% ipython --no-banner

In [1]: import numpy as np

In [2]: np.set_printoptions(precision=2, suppress=True, linewidth=120, sign=" ")

In [3]: def rnd(a):
   ...:     return np.round(a, 2) + 0
   ...: 

In [4]: m1 = np.load("dump.npy")

In [5]: print(m1)
[[ 3.  0.]
 [ 0.  3.]]

In [6]: hat = np.triu(np.array([[2, -1], [2, 3]]), 1) + np.eye(2)

In [7]: B = hat @ m1 @ np.linalg.inv(hat)

In [8]: print(np.linalg.matrix_rank(B))
2

In [9]: print(hat @ m1 - m1 @ hat)
[[ 0.  0.]
 [ 0.  0.]]

In [10]: print(rnd(np.linalg.det(B)))
9.0

In [11]: vec = np.ones(2)

In [12]: for _ in range(3):
    ...:     vec = m1 @ vec
    ...:     vec /= np.linalg.norm(vec)
    ...:     print(round(vec @ m1 @ vec, 2))
    ...: 
3.0
3.0
3.0

In [13]: print(rnd(np.linalg.eigvalsh(m1)[-1]))
3.0

In [14]: vec = np.array([0, 1])

In [15]: h1 = np.maximum(m1 @ vec, 0)

In [16]: print(h1)
[ 0.  3.]

In [17]: print(m1.T @ h1)
[ 0.  9.]

In [18]: print(rnd(np.tanh(m1 @ vec)))
[ 0.  1.]

In [19]: print(np.flatnonzero(h1 > 1e-9))
[ 1]

In [20]: evals, evecs = np.linalg.eig(m1)

In [21]: print(rnd(np.sort(np.linalg.eigvals(m1.T))))
[ 3.  3.]

In [22]: W2 = np.sign(np.array([[-9, -4, 0], [8, 6, 5], [2, 2, -6]]))

In [23]: B = (np.tril(W2, -1) + np.eye(3)) @ (np.triu(W2, 1) + np.eye(3))

In [24]: evals = np.array([2, 2, 2])

In [25]: E = np.rint(B * evals @ np.linalg.inv(B)) + 0

In [26]: print(E)
[[ 2.  0.  0.]
 [ 0.  2.  0.]
 [ 0.  0.  2.]]

In [27]: L = np.linalg.cholesky(E)

In [28]: print(rnd(np.diag(L) ** 2))
[ 2.  2.  2.]

In [29]: W0 = np.loadtxt("mat.csv", delimiter=",")

In [30]: print(W0)
[[-0.03 -0.29 -0.85]
 [-0.01  0.22  0.74]
 [ 0.19  0.1   0.32]
 [-0.06  0.35  0.92]
 [-0.22 -0.35 -0.89]
 [ 0.23  0.06  0.14]
 [ 0.    0.51  0.98]
 [ 0.06 -0.16 -0.61]
 [ 0.01 -0.25 -0.8 ]
 [ 0.   -0.04 -0.17]
 [ 0.05  0.49  0.98]
 [-0.19 -0.18 -0.58]
 [-0.09  0.33  0.9 ]
 [ 0.03  0.36  0.92]
 [ 0.03 -0.29 -0.86]
 [-0.02 -0.24 -0.77]
 [-0.15 -0.86 -1.  ]
 [-0.16  0.54  0.99]
 [ 0.06  0.12  0.45]
 [-0.05 -0.29 -0.85]
 [-0.01  0.22  0.74]
 [-0.12 -0.16 -0.55]
 [-0.21 -0.63 -1.  ]
 [-0.09 -0.06 -0.21]
 [-0.11  0.1   0.45]
 [ 0.12 -0.24 -0.79]]

In [31]: cov = np.cov(W0, rowvar=False)

In [32]: print(rnd(np.linalg.eigvalsh(cov)[::-1]))
[ 0.71  0.02  0.01]

In [33]: print(cov.shape)
(3, 3)

In [34]: rng = np.random.default_rng(65)

In [35]: z = rng.permutation(3)

In [36]: B = W0[:, z] * rng.choice([-1, 1], 3)

In [37]: print(B)
[[-0.85  0.29  0.03]
 [ 0.74 -0.22  0.01]
 [ 0.32 -0.1  -0.19]
 [ 0.92 -0.35  0.06]
 [-0.89  0.35  0.22]
 [ 0.14 -0.06 -0.23]
 [ 0.98 -0.51 -0.  ]
 [-0.61  0.16 -0.06]
 [-0.8   0.25 -0.01]
 [-0.17  0.04 -0.  ]
 [ 0.98 -0.49 -0.05]
 [-0.58  0.18  0.19]
 [ 0.9  -0.33  0.09]
 [ 0.92 -0.36 -0.03]
 [-0.86  0.29 -0.03]
 [-0.77  0.24  0.02]
 [-1.    0.86  0.15]
 [ 0.99 -0.54  0.16]
 [ 0.45 -0.12 -0.06]
 [-0.85  0.29  0.05]
 [ 0.74 -0.22  0.01]
 [-0.55  0.16  0.12]
 [-1.    0.63  0.21]
 [-0.21  0.06  0.09]
 [ 0.45 -0.1   0.11]
 [-0.79  0.24 -0.12]]

In [38]: left, _, Vt = np.linalg.svd(W0.T @ B)

In [39]: print(rnd(np.linalg.lstsq(W0, B)[0]))
[[ 0.  0. -1.]
 [ 0. -1.  0.]
 [ 1.  0.  0.]]

In [40]: mat = np.array([[1.0, 0.7, 0.49], [0.7, 1.0, 0.7], [0.49, 0.7, 1.0]])

In [41]: Q, evecs = np.linalg.qr(mat[:, :1])[0], np.linalg.qr(mat[:, 1:])[0]

In [42]: sigma = np.linalg.svd(Q.T @ evecs, compute_uv=False)

In [43]: print(rnd(np.linalg.norm(Q @ Q.T - evecs @ evecs.T, 2)))
1.0

In [44]: A = np.array([[3, 0, 0], [0, 9, 0], [0, 0, 1]])

In [45]: Q = A.astype(float).copy()

In [46]: for j in range(3):
    ...:     Q[:, j] -= Q[:, :j] @ (Q[:, :j].T @ Q[:, j])
    ...:     Q[:, j] /= np.linalg.norm(Q[:, j])
    ...: 

In [47]: print(Q)
[[ 1.  0.  0.]
 [ 0.  1.  0.]
 [ 0.  0.  1.]]

In [48]: print(Q.T @ A)
[[ 3.  0.  0.]
 [ 0.  9.  0.]
 [ 0.  0.  1.]]

In [49]: X = np.load("sample5.npy")

In [50]: print(X)
[[ 3.  1.  2. -2.]
 [-1. -2. -2. -3.]
 [ 0.  0. -3. -3.]
 [ 0.  0.  1.  1.]]

In [51]: print(np.einsum("ij,ji->", X, X))
15.0

In [52]: print(np.kron(np.eye(2, dtype=int), X))
[[ 3.  1.  2. -2.  0.  0.  0. -0.]
 [-1. -2. -2. -3. -0. -0. -0. -0.]
 [ 0.  0. -3. -3.  0.  0. -0. -0.]
 [ 0.  0.  1.  1.  0.  0.  0.  0.]
 [ 0.  0.  0. -0.  3.  1.  2. -2.]
 [-0. -0. -0. -0. -1. -2. -2. -3.]
 [ 0.  0. -0. -0.  0.  0. -3. -3.]
 [ 0.  0.  0.  0.  0.  0.  1.  1.]]

In [53]: print(rnd(np.linalg.det(X[::-1])))
0.0

In [54]: B = np.array([[0, 0], [2, 3]])

In [55]: W2 = np.kron(B, X)

In [56]: print(W2)
[[ 0.  0.  0. -0.  0.  0.  0. -0.]
 [-0. -0. -0. -0. -0. -0. -0. -0.]
 [ 0.  0. -0. -0.  0.  0. -0. -0.]
 [ 0.  0.  0.  0.  0.  0.  0.  0.]
 [ 6.  2.  4. -4.  9.  3.  6. -6.]
 [-2. -4. -4. -6. -3. -6. -6. -9.]
 [ 0.  0. -6. -6.  0.  0. -9. -9.]
 [ 0.  0.  2.  2.  0.  0.  3.  3.]]

In [57]: print(W2.shape)
(8, 8)

In [58]: B = X + rng.integers(-2, 3, (4, 3)) @ rng.integers(-2, 3, (3, 4))

In [59]: print(B)
[[ 6. -1.  1. -8.]
 [-1. -6. -6. -5.]
 [ 1.  6.  3. -4.]
 [-3.  2.  2.  7.]]

In [60]: print(np.abs(B - X).sum(axis=1))
[ 12.  10.  14.  12.]

In [61]: print(rnd(np.linalg.svd(B - X, compute_uv=False)))
[ 11.56   8.72   0.58   0.  ]

In [62]: z = rng.permutation(4)

In [63]: print(z)
[ 3  2  0  1]

In [64]: B = X[z][:, z]

In [65]: print(np.trace(B))
-1.0

In [66]: print(np.diag(B))
[ 1. -3.  3. -2.]

In [67]: print(rnd(np.linalg.det(B)), rnd(np.linalg.det(X[z])))
0.0 0.0

In [68]: feats = np.array([[-2, 0, 0, 0], [-5, 1, 0, 0], [-3, 3, 5, 0], [-3, 4, 3, -1]])

In [69]: vec = np.array([7, 1, -8, -7])

In [70]: print(feats @ np.ones(4))
[-2. -4.  5.  3.]

In [71]: print(feats @ vec)
[-14 -34 -58 -34]

In [72]: print(feats * vec)
[[-14   0   0   0]
 [-35   1   0   0]
 [-21   3 -40   0]
 [-21   4 -24   7]]

In [73]: print((feats @ vec).argmax())
0

In [74]: hat = np.triu(np.array([[4, 0, 3, 2], [3, 7, 1, 8], [8, 7, 8, 7], [5, 4, 6, 7]]), 1) + np.eye(4)

In [75]: B = hat @ feats @ np.linalg.inv(hat)

In [76]: print(np.linalg.matrix_rank(B))
4

In [77]: print(rnd(np.linalg.det(B)))
10.0

In [78]: print(B)
[[ -17.   17.   55. -489.]
 [ -32.   36.   89. -855.]
 [ -24.   31.   67. -676.]
 [  -3.    4.    8.  -83.]]

In [79]: print(hat @ feats - feats @ hat)
[[-15.  17.  27.   2.]
 [-27.  35.  43.  -6.]
 [-21.  28.  27. -60.]
 [  0.   0.   5. -47.]]

In [80]: print((feats - feats.T) / 2)
[[ 0.   2.5  1.5  1.5]
 [-2.5  0.  -1.5 -2. ]
 [-1.5  1.5  0.  -1.5]
 [-1.5  2.   1.5  0. ]]

In [81]: print(rnd(np.linalg.det(feats)))
10.0

In [82]: print(feats @ feats)
[[  4   0   0   0]
 [  5   1   0   0]
 [-24  18  25   0]
 [-20   9  12   1]]

In [83]: vec = np.array([-1, -2, 2, 2])

In [84]: target = feats @ vec

In [85]: print(target)
[ 2  3  7 -1]

In [86]: print(rnd(np.linalg.solve(feats, target + feats[:, 2])))
[-1. -2.  3.  2.]

In [87]: print(rnd(np.linalg.solve(feats.T, feats[0])))
[ 1.  0.  0.  0.]

In [88]: print(rnd(np.linalg.solve(feats, feats[:, 3])))
[ 0.  0.  0.  1.]

In [89]: print(rnd(np.linalg.solve(feats, target)))
[-1. -2.  2.  2.]

In [90]: data = np.array([[0.0, 5.0, 6.0, -1.0],
    ...:     [5.0, 0.0, 0.0, 0.0],
    ...:     [6.0, 0.0, 0.0, 0.0],
    ...:     [-1.0, 0.0, 0.0, 0.0]])

In [91]: left, sigma, Vt = np.linalg.svd(data)

In [92]: print(np.argmax(sigma[:-1] / (sigma[1:] + 1e-6)) + 1)
2

In [93]: print(rnd(sigma))
[ 7.87  7.87  0.    0.  ]

In [94]: B = left[:, :2] @ np.diag(sigma[:2]) @ Vt[:2]

In [95]: print(np.linalg.matrix_rank(B))
2

In [96]: print(rnd(np.abs(data - B).max()))
0.0

In [97]: print(np.linalg.matrix_rank(data, rtol=0.05))
2

In [98]: evals, evecs = np.linalg.eigh(data)

In [99]: vec = np.array([-2, 2, -2, 1])

In [100]: print(rnd(np.linalg.eigvalsh(data[1:, 1:])))
[ 0.  0.  0.]

In [101]: print((np.sign(evecs[:, -1].round(6)) == np.sign(evecs[0, -1].round(6))).astype(int))
[ 1  1  1  0]

In [102]: z = rng.permutation(4)

In [103]: print(z)
[ 3  2  0  1]

In [104]: B = data[z][:, z]

In [105]: print(np.trace(B))
0.0

In [106]: print(B)
[[ 0.  0. -1.  0.]
 [ 0.  0.  6.  0.]
 [-1.  6.  0.  5.]
 [ 0.  0.  5.  0.]]

In [107]: print(rnd(np.linalg.eigvalsh(data).min()))
-7.87
